% ipython --no-banner

In [1]: import numpy as np

In [2]: import numpy.linalg as la

In [3]: np.set_printoptions(precision=2, suppress=True, linewidth=100, legacy="1.25")

In [4]: E = np.load("a.npy")

In [5]: print(E)
[[-1  1 -3]
 [ 1 -2  3]
 [-1  3  2]
 [-2 -2 -3]]

In [6]: vec = np.array([-2, 3, -2])

In [7]: target = E @ vec

In [8]: print(la.solve(E.T @ E, E.T @ target))
[-2.  3. -2.]

In [9]: print(target)
[ 11 -14   7   4]

In [10]: rng = np.random.default_rng(8761)

In [11]: target = target + 0.02 * rng.normal(size=4)

In [12]: print(target)
[ 10.99 -14.01   7.     3.96]

In [13]: beta, *_ = la.lstsq(E, target)

In [14]: print(beta)
[-1.98  3.01 -2.  ]

In [15]: B = np.c_[E[:, :2] @ np.array([[1, 3], [1, 3]]), np.array([3, 2, 1, 0])]

In [16]: print(B)
[[  0   0   3]
 [ -1  -3   2]
 [  2   6   1]
 [ -4 -12   0]]

In [17]: print(np.round(la.lstsq(E, B[:, 0])[0], 2) + 0)
[1. 1. 0.]

In [18]: print(la.norm(la.qr(E)[0].T @ B, axis=0) ** 2 / ((B ** 2).sum(axis=0) + 1e-12))
[1.   1.   0.06]

In [19]: print(la.matrix_rank(B))
2

In [20]: vec = np.array([2, 2, 7])

In [21]: target = E @ vec

In [22]: beta, lr = np.zeros(3), 1 / la.norm(E, 2) ** 2

In [23]: for i in range(20):
    ...:     beta -= lr * E.T @ (E @ beta - target)
    ...:     if i % 5 == 0: print(i, round(la.norm(E @ beta - target), 2))
    ...: 
0 2.29
5 0.22
10 0.14
15 0.09

In [24]: print(beta)
[2.04 2.01 6.99]

In [25]: print(np.round(la.cond(E), 2))
3.52

In [26]: O, r_ = la.qr(E)

In [27]: print(np.abs(np.diag(r_)))
[2.65 4.17 3.84]

In [28]: print(np.allclose(r_.T @ r_, E.T @ E))
True

In [29]: print(np.round(np.trace(O @ O.T), 2))
3.0

In [30]: B = E / np.sqrt((E ** 2).mean(axis=1, keepdims=True))

In [31]: print(la.matrix_rank(B) == la.matrix_rank(E))
True

In [32]: A = np.load("data.npy")

In [33]: print(A)
[[-2  0  2  1]
 [ 1 -2  0  2]
 [ 2  1 -2  0]
 [ 0  2  1 -2]]

In [34]: print(la.eigvals(A))
[-4.+1.j -4.-1.j  1.+0.j -1.+0.j]

In [35]: print(np.poly(A))
[  1.   8.  16.  -8. -17.]

In [36]: print(round(la.det(2 * A), 2), round(la.det(A), 2))
-272.0 -17.0

In [37]: print(np.kron(np.eye(2, dtype=int), A))
[[-2  0  2  1  0  0  0  0]
 [ 1 -2  0  2  0  0  0  0]
 [ 2  1 -2  0  0  0  0  0]
 [ 0  2  1 -2  0  0  0  0]
 [ 0  0  0  0 -2  0  2  1]
 [ 0  0  0  0  1 -2  0  2]
 [ 0  0  0  0  2  1 -2  0]
 [ 0  0  0  0  0  2  1 -2]]

In [38]: print(np.einsum("ij,ji->", A, A))
32

In [39]: print(round(la.det(A[::-1]), 2))
-17.0

In [40]: print(A @ (-1.0) ** np.arange(4))
[-1.  1. -1.  1.]

In [41]: print(A @ np.ones(4))
[1. 1. 1. 1.]

In [42]: print((A @ A)[0])
[ 8  4 -7 -4]

In [43]: print(round(la.norm(A[3] - A[0]), 2))
4.24

In [44]: print(la.norm(A, axis=1))
[3. 3. 3. 3.]

In [45]: print(round(float(la.norm(A, "nuc")), 2))
10.25

In [46]: print(la.norm(A, axis=0))
[3. 3. 3. 3.]

In [47]: print(la.norm(A, axis=1).argmax())
0

In [48]: print(np.allclose(A, A.T))
False

In [49]: print(np.sort(np.abs(la.eigvals(A))))
[1.   1.   4.12 4.12]

In [50]: print(np.round(la.det(A), 2))
-17.0

In [51]: hat = np.triu(np.array([[1, 0, 0, 3], [3, 1, 1, 0], [3, 2, 0, 0], [3, 0, 0, 2]]), 1) + np.eye(4)

In [52]: B = hat @ A @ la.inv(hat)

In [53]: print(np.poly(B))
[  1.   8.  16.  -8. -17.]

In [54]: print(np.trace(B), np.trace(A))
-8.0 -8

In [55]: cent = np.array([[0.8, 0.4, -0.3]])

In [56]: F = np.array([[4],
    ...:     [4],
    ...:     [4],
    ...:     [5],
    ...:     [1],
    ...:     [2],
    ...:     [0],
    ...:     [3],
    ...:     [3],
    ...:     [4],
    ...:     [4],
    ...:     [0],
    ...:     [1],
    ...:     [0],
    ...:     [0],
    ...:     [2],
    ...:     [2],
    ...:     [4],
    ...:     [0],
    ...:     [3],
    ...:     [3],
    ...:     [1]]) @ cent + 0.05 * rng.normal(size=(22, 3))

In [57]: print(F.round(2) + 0)
[[ 3.16  1.61 -1.18]
 [ 3.16  1.6  -1.2 ]
 [ 3.2   1.5  -1.21]
 [ 4.01  1.89 -1.49]
 [ 0.79  0.33 -0.3 ]
 [ 1.55  0.79 -0.77]
 [-0.06  0.   -0.01]
 [ 2.5   1.25 -0.85]
 [ 2.53  1.19 -0.93]
 [ 3.19  1.62 -1.19]
 [ 3.24  1.5  -1.17]
 [ 0.02  0.03 -0.03]
 [ 0.76  0.45 -0.22]
 [ 0.03  0.11  0.11]
 [-0.03 -0.07  0.04]
 [ 1.78  0.7  -0.58]
 [ 1.49  0.78 -0.54]
 [ 3.21  1.55 -1.28]
 [-0.02  0.09 -0.08]
 [ 2.42  1.26 -0.97]
 [ 2.33  1.17 -0.86]
 [ 0.77  0.4  -0.25]]

In [58]: U, sig, VT = la.svd(F)

In [59]: print(np.argmax(sig[:-1] / (sig[1:] + 1e-6)) + 1)
1

In [60]: B = U[:, :1] @ np.diag(sig[:1]) @ VT[:1]

In [61]: print(la.matrix_rank(F, rtol=0.05))
1

In [62]: mat = np.load("sample8.npy")

In [63]: print(mat)
[[ 0.4  -0.2   0.2  -0.87]
 [-0.2   0.93  0.07 -0.29]
 [ 0.2   0.07  0.93  0.29]
 [-0.87 -0.29  0.29 -0.26]]

In [64]: vec = np.array([1, 1, 4, 8])

In [65]: print(mat.T @ (mat @ vec))
[1. 1. 4. 8.]

In [66]: print(np.sort(np.abs(np.degrees(np.angle(la.eigvals(mat))))))
[  0.   0.   0. 180.]

In [67]: print(la.inv(mat))
[[ 0.4  -0.2   0.2  -0.87]
 [-0.2   0.93  0.07 -0.29]
 [ 0.2   0.07  0.93  0.29]
 [-0.87 -0.29  0.29 -0.26]]

In [68]: print(np.allclose(mat, mat.T))
True

In [69]: print(np.allclose(mat @ mat.T, mat.T @ mat))
True

In [70]: print(np.trace(mat))
2.0

In [71]: print(round(la.det(mat), 2))
-1.0

In [72]: print(np.round(np.abs(la.eigvals(mat)).max(), 2))
1.0

In [73]: M = rng.normal(size=(18, 3))

In [74]: M = 5 * M / la.norm(M, axis=1, keepdims=True)

In [75]: print(M)
[[ 4.34 -0.84 -2.34]
 [ 3.06  1.28  3.74]
 [ 4.27  1.86 -1.83]
 [ 1.12 -1.48 -4.64]
 [ 3.02 -0.76  3.92]
 [-3.47  3.03 -1.94]
 [-3.44  3.55 -0.79]
 [-3.57 -0.36  3.48]
 [ 2.98 -3.86  1.13]
 [ 1.09  4.44  2.04]
 [-0.5  -2.36 -4.38]
 [-3.34 -2.58 -2.68]
 [-2.31 -2.47  3.69]
 [-2.63 -3.4  -2.56]
 [-4.31  0.12 -2.53]
 [-2.56  3.03 -3.04]
 [-2.11 -1.67 -4.21]
 [-4.84  0.52  1.14]]

In [76]: idx = M[:, 2] > np.median(M[:, 2])

In [77]: u = M[idx].mean(axis=0) - M[~idx].mean(axis=0)

In [78]: print(u)
[1.52 1.15 4.98]

In [79]: print(np.argsort(-np.abs(u).round(6), kind="stable"))
[2 0 1]

In [80]: print(round(float((((M - M.mean(axis=0)) @ u > 0) == idx).mean()), 2))
0.94

In [81]: Xs = (M - M.mean(axis=0)) / M.std(axis=0)

In [82]: print(Xs.std(axis=0))
[1. 1. 1.]

In [83]: beta = la.lstsq(np.delete(Xs, 0, axis=1), Xs[:, 0])[0]

In [84]: print(round(float(1 - np.var(Xs[:, 0] - np.delete(Xs, 0, axis=1) @ beta)), 2))
0.03

In [85]: print(beta)
[-0.08  0.17]

In [86]: print(np.abs(beta).argmax())
1

In [87]: vec = np.array([-2, 1, -2])

In [88]: target = M @ vec

In [89]: print(np.round(la.pinv(M) @ M, 2) + 0)
[[1. 0. 0.]
 [0. 1. 0.]
 [0. 0. 1.]]

In [90]: print(la.lstsq(M, target)[0])
[-2.  1. -2.]

In [91]: print(la.solve(M.T @ M, M.T @ target))
[-2.  1. -2.]

In [92]: target = target + 0.05 * rng.normal(size=18)

In [93]: print(target)
[ -4.88 -12.3   -3.08   5.46 -14.63  13.91  12.01  -0.21 -12.07  -1.81   7.42   9.46  -5.35   7.03
  13.78  14.25  10.92   7.86]

In [94]: beta, *_ = la.lstsq(M, target)

In [95]: print(np.round(la.norm(target - M @ beta), 2))
0.2

In [96]: print(np.round(M.T @ (target - M @ beta), 2) + 0)
[0. 0. 0.]

In [97]: print(beta)
[-2.  1. -2.]

In [98]: print(beta.round())
[-2.  1. -2.]

In [99]: Xs = M - M.mean(axis=0)

In [100]: evecs = la.svd(Xs)[2][:2]

In [101]: B = Xs - Xs @ evecs.T @ evecs

In [102]: print(np.diag(evecs.T @ evecs))
[0.95 0.18 0.87]

In [103]: print((Xs @ evecs.T).std(axis=0))
[3.24 2.83]

In [104]: print(B.std(axis=0))
[0.54 2.12 0.83]

In [105]: print(round(la.norm(B) / la.norm(Xs), 2))
0.48

In [106]: print(np.round(np.cov(Xs @ evecs.T, rowvar=False), 2) + 0)
[[11.14  0.  ]
 [ 0.    8.49]]

In [107]: arr = np.load("out17.npy")

In [108]: print(arr)
[[ 0  3 -1 -2]
 [ 3  0  3 -1]
 [-1  3  0  3]
 [-2 -1  3  0]]

In [109]: vals, evecs = la.eig(arr)

In [110]: print(vals)
[-5.22 -2.7   4.22  3.7 ]

In [111]: print(np.sort(la.eigvals(arr.T)))
[-5.22 -2.7   3.7   4.22]

In [112]: print(np.sort(la.eigvals(la.inv(arr))))
[-0.37 -0.19  0.24  0.27]

In [113]: print(np.round(arr @ evecs[:, 0] - vals[0] * evecs[:, 0], 2) + 0)
[0. 0. 0. 0.]

In [114]: print(np.sort(la.eigvals(arr @ arr)))
[ 7.3  13.7  17.78 27.22]

In [115]: print(round(np.prod(vals), 2))
220.0

In [116]: t = np.radians(60)

In [117]: r_ = np.eye(4)

In [118]: r_[0, 0] = r_[1, 1] = np.cos(t)

In [119]: r_[0, 1], r_[1, 0] = -np.sin(t), np.sin(t)

In [120]: print(r_)
[[ 0.5  -0.87  0.    0.  ]
 [ 0.87  0.5   0.    0.  ]
 [ 0.    0.    1.    0.  ]
 [ 0.    0.    0.    1.  ]]

In [121]: B = arr @ r_.T

In [122]: print(np.allclose(la.norm(arr, axis=1), la.norm(B, axis=1)))
True

In [123]: print(la.svd(arr, compute_uv=False), la.svd(B, compute_uv=False))
[5.22 4.22 3.7  2.7 ] [5.22 4.22 3.7  2.7 ]

In [124]: print(np.allclose(arr @ arr.T, B @ B.T))
True

In [125]: print(np.abs(B - arr).max(axis=0))
[2.6 2.6 0.  0. ]

In [126]: B = A / la.norm(A, axis=1, keepdims=True)

In [127]: C2 = B @ B.T

In [128]: print(C2[2].round(2) + 0)
[-0.89  0.    1.    0.  ]

In [129]: print((np.abs(C2) > 0.9).astype(int))
[[1 0 0 0]
 [0 1 0 0]
 [0 0 1 0]
 [0 0 0 1]]

In [130]: print((C2 - 2 * np.eye(4)).round(6).argmax(axis=1))
[1 0 1 0]

In [131]: print(np.argwhere(np.triu(np.abs(C2) > 0.95, 1)))
[]

In [132]: print(np.round(np.degrees(np.arccos(np.clip(C2[2, 0], -1, 1))), 2))
152.73

In [133]: B = arr / np.sqrt((arr ** 2).mean(axis=1, keepdims=True))

In [134]: print(la.matrix_rank(B) == la.matrix_rank(arr))
True

In [135]: print(la.norm(B, axis=1))
[2. 2. 2. 2.]

In [136]: X = np.load("arr.npy")

In [137]: print(X)
[[5 2]
 [2 4]]

In [138]: B = X[0, 0] * X[1:] - np.outer(X[1:, 0], X[0])

In [139]: print(B)
[[ 0 16]]

In [140]: print(la.matrix_rank(B), la.matrix_rank(X))
1 2

In [141]: print(X[:, 0] / X[0, 0])
[1.  0.4]

In [142]: B = np.array([[1, -9, 1], [-7, -7, 2], [-7, 1, -6]])

In [143]: W0 = B + B.T

In [144]: print(W0)
[[  2 -16  -6]
 [-16 -14   3]
 [ -6   3 -12]]

In [145]: idx = rng.permutation(3)

In [146]: B = W0[:, idx] * rng.choice([-1, 1], 3)

In [147]: print(B)
[[  6  16   2]
 [ -3  14 -16]
 [ 12  -3  -6]]

In [148]: U, _, VT = la.svd(W0.T @ B)

In [149]: print(np.round(U @ VT, 2) + 0)
[[ 0.  0.  1.]
 [ 0. -1.  0.]
 [-1.  0.  0.]]

In [150]: B = np.array([[8, 7, -3], [-4, 5, 2]])

In [151]: cent = np.kron(B, W0)

In [152]: print(cent)
[[  16 -128  -48   14 -112  -42   -6   48   18]
 [-128 -112   24 -112  -98   21   48   42   -9]
 [ -48   24  -96  -42   21  -84   18   -9   36]
 [  -8   64   24   10  -80  -30    4  -32  -12]
 [  64   56  -12  -80  -70   15  -32  -28    6]
 [  24  -12   48  -30   15  -60  -12    6  -24]]
